$ python -q
>>> import numpy as np
>>> import numpy.linalg as la
>>> np.set_printoptions(precision=3, suppress=True, linewidth=120, floatmode="fixed")
>>> M = np.loadtxt("w.csv", delimiter=",")
>>> M
array([[-0.307, -0.187, -0.933],
       [-0.187,  0.973, -0.133],
       [-0.933, -0.133,  0.333]])
>>> # symmetric, so the eigenvalues are real
>>> Uu, sig, Vt = la.svd(M, full_matrices=False)
>>> np.cumsum(sig ** 2) / np.sum(sig ** 2)
array([0.333, 0.667, 1.000])
>>> sig / sig[0]
array([1.000, 1.000, 1.000])
>>> (sig > 1e-8).sum()
np.int64(3)
>>> mat = np.array([[2, 4, 3, 6], [0, 4, 0, 6], [0, 0, 0, 0], [0, 0, 0, 0]])
>>> mat
array([[2, 4, 3, 6],
       [0, 4, 0, 6],
       [0, 0, 0, 0],
       [0, 0, 0, 0]])
>>> Uu, sig, Vt = la.svd(mat)
>>> evecs = Vt[:(sig > 1e-8).sum()]
>>> rng = np.random.default_rng(76368)
>>> vec = mat[0] + -3 * mat[1] + rng.integers(2) * np.eye(4)[1]
>>> vec
array([  2.000,  -8.000,   3.000, -12.000])
>>> round(float(la.norm(vec - evecs.T @ evecs @ vec)), 3)
0.0
>>> la.matrix_rank(np.vstack([mat, vec]))
np.int64(2)
>>> np.allclose(evecs.T @ evecs @ vec, vec)
True
>>> np.round(evecs.T @ evecs, 3) + 0
array([[0.308, 0.000, 0.462, 0.000],
       [0.000, 0.308, 0.000, 0.462],
       [0.462, 0.000, 0.692, 0.000],
       [0.000, 0.462, 0.000, 0.692]])
>>> def softmax(z):
...     e = np.exp(z - z.max(axis=-1, keepdims=True))
...     return e / e.sum(axis=-1, keepdims=True)
... 
>>> softmax(10 * mat[3])
array([0.250, 0.250, 0.250, 0.250])
>>> softmax(mat).sum(axis=1)
array([1.000, 1.000, 1.000, 1.000])
>>> att = mat @ mat.T / np.sqrt(4)
>>> softmax(att)[3] @ mat
array([0.500, 2.000, 0.750, 3.000])
>>> vec = np.array([3, 1, 0, 0])
>>> h1 = np.maximum(mat @ vec, 0)
>>> h1
array([10,  4,  0,  0])
>>> mat * (h1 > 1e-9)[:, None]
array([[2, 4, 3, 6],
       [0, 4, 0, 6],
       [0, 0, 0, 0],
       [0, 0, 0, 0]])
>>> np.maximum(mat @ vec, 0) - np.maximum(-mat @ vec, 0)
array([10,  4,  0,  0])
>>> np.flatnonzero(h1 > 1e-9)
array([0, 1])
>>> Y = np.array([[0]])
>>> basis = np.array([[1, 1, 2], [2, 0, 2], [2, 0, 0]])
>>> arr = np.block([[Y, np.array([[1, 0, 2]])], [np.zeros((3, 1)), basis]])
>>> arr
array([[0.000, 1.000, 0.000, 2.000],
       [0.000, 1.000, 1.000, 2.000],
       [0.000, 2.000, 0.000, 2.000],
       [0.000, 2.000, 0.000, 0.000]])
>>> Uu, sig, Vt = la.svd(arr)
>>> evecs = Vt[:(sig > 1e-8).sum()]
>>> vec = arr[2] + -1 * arr[1] + rng.integers(2) * np.eye(4)[3]
>>> vec
array([ 0.000,  1.000, -1.000,  1.000])
>>> np.round(la.norm(vec - evecs.T @ evecs @ vec), 3)
np.float64(0.0)
>>> la.matrix_rank(np.vstack([arr, vec]))
np.int64(3)
>>> np.round(evecs.T @ evecs, 3) + 0
array([[0.000, 0.000, 0.000, 0.000],
       [0.000, 1.000, 0.000, 0.000],
       [0.000, 0.000, 1.000, 0.000],
       [0.000, 0.000, 0.000, 1.000]])
>>> Uu, sig, Vt = la.svd(arr)
>>> sig
array([4.395, 1.754, 0.778, 0.000])
>>> Y = Uu[:, :3] @ np.diag(sig[:3]) @ Vt[:3]
>>> np.round(la.norm(arr - Y, 2), 3), sig[3]
(np.float64(0.0), np.float64(0.0))
>>> la.matrix_rank(Y)
np.int64(3)
>>> np.round(la.norm(arr - Y) / la.norm(arr), 3)
np.float64(0.0)
>>> Uu, sig, Vt = la.svd(mat)
>>> sig
array([10.531,  2.469,  0.000,  0.000])
>>> Y = Uu[:, :2] @ np.diag(sig[:2]) @ Vt[:2]
>>> la.matrix_rank(mat, rtol=0.05)
np.int64(2)
>>> la.matrix_rank(Y)
np.int64(2)
>>> round(float(la.norm(mat - Y, 2)), 3), sig[2]
(0.0, np.float64(0.0))
>>> round(float(la.norm(mat - Y) / la.norm(mat)), 3)
0.0
>>> Y.round(3) + 0
array([[2.000, 4.000, 3.000, 6.000],
       [0.000, 4.000, 0.000, 6.000],
       [0.000, 0.000, 0.000, 0.000],
       [0.000, 0.000, 0.000, 0.000]])
>>> rk = la.matrix_rank(arr)
>>> rk
np.int64(3)
>>> ns = la.svd(arr)[2][rk:].T
>>> ns.shape
(4, 1)
>>> ns[:, 0] / ns[np.abs(ns[:, 0]).round(6).argmax(), 0]
array([1.000, 0.000, 0.000, 0.000])
>>> la.matrix_rank(arr.T @ arr), la.matrix_rank(arr @ arr.T)
(np.int64(3), np.int64(3))
>>> [int(la.matrix_rank(arr[:, :j + 1])) for j in range(4)]
[0, 1, 2, 3]
>>> [int(la.matrix_rank(arr[:i])) for i in range(1, len(arr) + 1)]
[1, 2, 3, 3]
>>> m1 = np.load("sample14.npy")
>>> m1
array([[-1.000,  1.000,  0.000],
       [ 0.000, -1.000,  1.000],
       [ 0.000,  0.000, -1.000]])
>>> P = np.triu(np.array([[-5, 0, 6], [5, -7, -1], [-2, -2, -5]]), 1) + np.eye(3)
>>> Y = P @ m1 @ la.inv(P)
>>> la.matrix_rank(Y)
np.int64(3)
>>> np.poly(Y)
array([1.000, 3.000, 3.000, 1.000])
>>> feats = np.load("case9.npy")
>>> feats
array([[  0.200, -16.000,   0.500,   0.300],
       [  0.500,  20.000,   1.000,  -0.800],
       [  1.100,  38.000,   0.100,  -0.800],
       [  0.000,  24.000,  -0.600,  -0.800]])
>>> # column 1 dominates
>>> q, R = la.qr(feats)
>>> np.round(q.T @ q, 3) + 0
array([[1.000, 0.000, 0.000, 0.000],
       [0.000, 1.000, 0.000, 0.000],
       [0.000, 0.000, 1.000, 0.000],
       [0.000, 0.000, 0.000, 1.000]])
>>> np.trace(q @ q.T)
np.float64(4.0)
>>> np.abs(np.diag(R))
array([ 1.225, 33.187,  0.927,  0.250])
>>> R
array([[ -1.225, -39.682,  -0.580,   0.996],
       [  0.000, -33.187,   0.651,   0.930],
       [  0.000,   0.000,   0.927,  -0.300],
       [  0.000,   0.000,   0.000,  -0.250]])
>>> q @ R
array([[  0.200, -16.000,   0.500,   0.300],
       [  0.500,  20.000,   1.000,  -0.800],
       [  1.100,  38.000,   0.100,  -0.800],
       [  0.000,  24.000,  -0.600,  -0.800]])
>>> q.shape, R.shape
((4, 4), (4, 4))
>>> Y = feats / np.sqrt((feats ** 2).mean(axis=1, keepdims=True))
>>> la.matrix_rank(feats - feats.mean(axis=1, keepdims=True))
np.int64(3)
>>> data = np.load("m.npy")
>>> data
array([[ 1, -2,  0,  2],
       [ 0,  1,  0,  2],
       [ 1, -2, -3, -2],
       [ 3, -1, -2,  2]])
>>> f, r1 = data[2], data[1]
>>> f @ r1
np.int64(-6)
>>> pr = (f @ r1) / (f @ f) * f
>>> la.matrix_rank(np.outer(f, r1))
np.int64(1)
